% ipython --no-banner

In [1]: import numpy as np

In [2]: import numpy.linalg as la

In [3]: np.set_printoptions(precision=2, suppress=True, linewidth=140, floatmode="fixed")

In [4]: E = np.loadtxt("dump.csv", delimiter=",")

In [5]: print(E)
[[4.00 6.00 1.00]
 [1.00 1.00 1.00]
 [0.00 0.00 3.00]]

In [6]: rng = np.random.default_rng(791)

In [7]: lab = rng.permutation(3)

In [8]: B = E[:, lab] * rng.choice([-1, 1], 3)

In [9]: print(B)
[[-6.00 -4.00 -1.00]
 [-1.00 -1.00 -1.00]
 [-0.00 -0.00 -3.00]]

In [10]: U, _, VT = la.svd(E.T @ B)

In [11]: print(np.round(U @ VT, 2) + 0)
[[ 0.00 -1.00  0.00]
 [-1.00  0.00  0.00]
 [ 0.00  0.00 -1.00]]

In [12]: vals, evecs = la.eig(E)

In [13]: print(np.sort(la.eigvals(la.inv(E))))
[-2.69  0.19  0.33]

In [14]: print(np.sort(la.eigvals(E @ E)))
[ 0.14  9.00 28.86]

In [15]: print(np.sort(la.eigvals(E.T)))
[-0.37  3.00  5.37]

In [16]: sv = 3 * 0.7 ** np.arange(7)

In [17]: q, _ = la.qr(np.array([[-1.5, 0.4, -1.0, 0.3, -2.1, 0.2, -1.6],
    ...:     [0.2, -0.6, 0.9, -2.3, -0.2, -0.3, -0.4],
    ...:     [1.2, -2.0, -0.7, 1.2, -1.4, -0.3, 0.2],
    ...:     [0.4, 0.9, 1.5, 1.6, 0.3, -1.0, -0.8],
    ...:     [-2.1, -1.3, 0.1, -0.2, 0.8, -0.2, -0.3],
    ...:     [-1.0, -1.2, -0.3, -1.1, 2.4, -0.3, 0.0],
    ...:     [1.4, -0.4, -0.6, -1.8, 0.3, -0.7, -0.6]]))

In [18]: K = rng.normal(size=(23, 7)) * sv @ q

In [19]: print(K)
[[-0.24  0.85 -0.27  1.98  1.63  0.39  0.36]
 [ 0.86  0.08  1.85  1.38 -0.29 -0.18 -0.12]
 [-2.28  1.51 -1.70 -1.75  0.18 -2.04  0.24]
 [ 2.34 -2.75  1.45 -0.88 -0.11  0.67 -0.72]
 [ 3.12 -0.22  2.20  0.10 -2.11  2.28  0.36]
 [-1.71 -0.91  2.93  2.78  4.32 -1.74 -1.38]
 [-4.30  1.85 -4.58 -1.44  2.86 -4.21 -1.64]
 [-0.85  0.71 -1.03 -0.76  1.06 -0.91  0.04]
 [ 1.66 -2.29  0.41 -1.05  0.41  0.92  0.49]
 [ 0.53 -0.39  1.69  1.22 -0.20  1.03  0.77]
 [-0.29  1.00  0.59  1.19  0.67 -0.11 -0.12]
 [-0.68 -0.20 -1.01  0.78  3.47 -1.52 -2.04]
 [ 0.97  0.28  2.49  2.46  0.79  1.35  0.20]
 [-1.55  0.88 -2.20 -1.88 -2.71  0.24  1.49]
 [-1.02 -0.93 -2.63 -1.22  2.11 -1.13 -1.26]
 [ 0.31  0.38  0.42 -0.96  0.59 -1.27 -0.77]
 [ 0.12 -0.11 -1.06  1.11  0.29  1.01  0.03]
 [-3.16  0.58 -5.59 -1.60  3.72 -3.21 -2.87]
 [-2.47 -0.49  0.48  0.55  3.79 -1.80 -0.89]
 [-1.03  0.05 -2.20  0.47  1.20  0.46 -0.33]
 [-0.15  1.33 -0.23  1.60  0.89 -0.49 -0.83]
 [-1.55  0.25 -1.57 -1.82  0.32 -0.62  0.80]
 [-2.95  2.37 -0.70  2.74  2.68 -1.69 -0.81]]

In [20]: hat = K @ la.solve(K.T @ K, K.T)

In [21]: print(hat @ K[:, 3])
[ 1.98  1.38 -1.75 -0.88  0.10  2.78 -1.44 -0.76 -1.05  1.22  1.19  0.78  2.46 -1.88 -1.22 -0.96  1.11 -1.60  0.55  0.47  1.60 -1.82  2.74]

In [22]: D = la.norm(K[:, None] - K[None], axis=-1)

In [23]: print(np.flatnonzero(D[18] < D.mean() / 2))
[11 18]

In [24]: print(D.mean(axis=1).argmax())
17

In [25]: print(D[18].round(6).argsort(kind="stable")[:4])
[18 11  5 22]

In [26]: cent = K[[0, 3]].astype(float)

In [27]: for _ in range(5):
    ...:     lab = la.norm(K[:, None] - cent, axis=-1).argmin(axis=1)
    ...:     cent = np.array([K[lab == j].mean(axis=0) for j in range(2)])
    ...: 

In [28]: print(lab)
[0 1 0 1 1 0 0 0 1 1 0 0 1 0 0 0 0 0 0 0 0 0 0]

In [29]: print(np.bincount(lab))
[17  6]

In [30]: print(np.abs(cent[1] - cent[0]).argmax())
0

In [31]: cov = np.cov(K, rowvar=False)

In [32]: print(round(float(np.corrcoef(K[:, 6], K[:, 5])[0, 1]), 2))
0.69

In [33]: print(np.median(K, axis=0))
[-0.68  0.25 -0.27  0.47  0.79 -0.49 -0.12]

In [34]: print(K.std(axis=0))
[1.75 1.16 2.11 1.52 1.75 1.50 0.99]

In [35]: print(np.argwhere(np.triu(np.abs(np.corrcoef(K.T)) > 0.8, 1)))
[[0 5]
 [4 6]]

In [36]: def softmax(z):
    ...:     e = np.exp(z - z.max(axis=-1, keepdims=True))
    ...:     return e / e.sum(axis=-1, keepdims=True)
    ...: 

In [37]: print(np.round(softmax(10 * K[5]), 2) + 0)
[0.00 0.00 0.00 0.00 1.00 0.00 0.00]

In [38]: att = K @ K.T / np.sqrt(7)

In [39]: print(softmax(att)[5] @ K)
[-1.72 -0.91  2.92  2.77  4.32 -1.74 -1.38]

In [40]: A = np.loadtxt("run13.csv", delimiter=",")

In [41]: print(A)
[[ 1.00 -0.83  0.25 -0.98  1.00  0.82  1.00]
 [-1.00 -0.79  0.99  1.00  1.00  0.02  0.98]
 [ 0.99 -0.78 -0.35 -0.90  0.95  0.49  0.92]
 [ 0.99 -0.94 -0.81 -0.94  0.91  0.35  0.92]
 [-0.56 -0.99 -1.00  0.40 -0.99 -0.86 -0.85]
 [ 1.00  0.38 -0.80 -0.96 -0.84  0.13 -0.61]
 [-0.96  0.46  0.45  0.82 -0.56 -0.26 -0.57]
 [-0.89  0.87  0.71  0.69 -0.68 -0.10 -0.74]
 [-0.93  0.89  0.86  0.75 -0.17  0.05 -0.49]
 [ 0.41  1.00  0.98 -0.26  0.11  0.62 -0.61]
 [ 0.79 -1.00 -1.00 -0.52 -1.00 -0.92 -0.91]
 [-0.48  0.01 -0.01  0.30 -0.26 -0.12 -0.21]
 [-0.93  0.84  1.00  0.73  1.00  0.79  0.98]
 [-0.99  0.98  0.94  0.91 -0.84 -0.12 -0.91]
 [ 1.00  0.36  0.77 -0.99  1.00  0.88  0.98]
 [ 0.59 -0.89 -0.99 -0.34 -1.00 -0.76 -0.94]
 [-1.00  0.43  0.65  1.00 -0.97 -0.82 -0.96]
 [ 0.15  0.87  0.45 -0.08 -0.68  0.06 -0.69]
 [ 0.99  0.76  0.99 -0.95  1.00  0.94  1.00]
 [ 0.65  0.98  1.00 -0.48  1.00  0.90  0.96]
 [ 0.77 -0.89  0.76 -0.58  1.00  0.73  1.00]
 [-0.98 -0.99 -0.79  0.87  0.68 -0.52  0.79]
 [-0.79 -0.56 -0.84  0.58 -0.96 -0.62 -0.84]]

In [42]: D = la.norm(A[:, None] - A[None], axis=-1)

In [43]: print(la.matrix_rank(D ** 2))
9

In [44]: print(np.flatnonzero(D[4] < D.mean() / 2))
[ 4 22]

In [45]: print(D.shape)
(23, 23)
